% ipython --no-banner

In [1]: import numpy as np

In [2]: np.set_printoptions(precision=2, suppress=True, linewidth=120)

In [3]: J = np.array([[5, 9, 1, 8, 4],
   ...:     [4, 5, 9, 1, 8],
   ...:     [8, 4, 5, 9, 1],
   ...:     [1, 8, 4, 5, 9],
   ...:     [9, 1, 8, 4, 5]])

In [4]: J
Out[4]: 
array([[5, 9, 1, 8, 4],
       [4, 5, 9, 1, 8],
       [8, 4, 5, 9, 1],
       [1, 8, 4, 5, 9],
       [9, 1, 8, 4, 5]])

In [5]: round(float(np.linalg.det(J.T)), 2)
Out[5]: 9207.0

In [6]: np.kron(np.eye(2, dtype=int), J)
Out[6]: 
array([[5, 9, 1, 8, 4, 0, 0, 0, 0, 0],
       [4, 5, 9, 1, 8, 0, 0, 0, 0, 0],
       [8, 4, 5, 9, 1, 0, 0, 0, 0, 0],
       [1, 8, 4, 5, 9, 0, 0, 0, 0, 0],
       [9, 1, 8, 4, 5, 0, 0, 0, 0, 0],
       [0, 0, 0, 0, 0, 5, 9, 1, 8, 4],
       [0, 0, 0, 0, 0, 4, 5, 9, 1, 8],
       [0, 0, 0, 0, 0, 8, 4, 5, 9, 1],
       [0, 0, 0, 0, 0, 1, 8, 4, 5, 9],
       [0, 0, 0, 0, 0, 9, 1, 8, 4, 5]])

In [7]: Q = J.astype(float).copy()

In [8]: for j in range(5):
   ...:     Q[:, j] -= Q[:, :j] @ (Q[:, :j].T @ Q[:, j])
   ...:     Q[:, j] /= np.linalg.norm(Q[:, j])
   ...: 

In [9]: np.round(Q.T @ Q, 2) + 0
Out[9]: 
array([[1., 0., 0., 0., 0.],
       [0., 1., 0., 0., 0.],
       [0., 0., 1., 0., 0.],
       [0., 0., 0., 1., 0.],
       [0., 0., 0., 0., 1.]])

In [10]: rng = np.random.default_rng(43)

In [11]: out = J + rng.integers(-2, 3, (5, 3)) @ rng.integers(-2, 3, (3, 5))

In [12]: out
Out[12]: 
array([[ 3, 11,  0, 10,  2],
       [ 8,  5, 11, -5,  8],
       [ 5,  9,  3, 12, -3],
       [-2, 11,  3,  7,  5],
       [ 6,  0,  8,  6,  3]])

In [13]: np.round(np.linalg.svd(out - J, compute_uv=False), 2) + 0
Out[13]: array([12.37,  5.69,  2.76,  0.  ,  0.  ])

In [14]: out - J
Out[14]: 
array([[-2,  2, -1,  2, -2],
       [ 4,  0,  2, -6,  0],
       [-3,  5, -2,  3, -4],
       [-3,  3, -1,  2, -4],
       [-3, -1,  0,  2, -2]])

In [15]: np.abs(out - J).sum(axis=1)
Out[15]: array([ 9, 12, 17, 13,  8])

In [16]: np.linalg.matrix_rank(out - J, tol=1e-8)
Out[16]: np.int64(3)
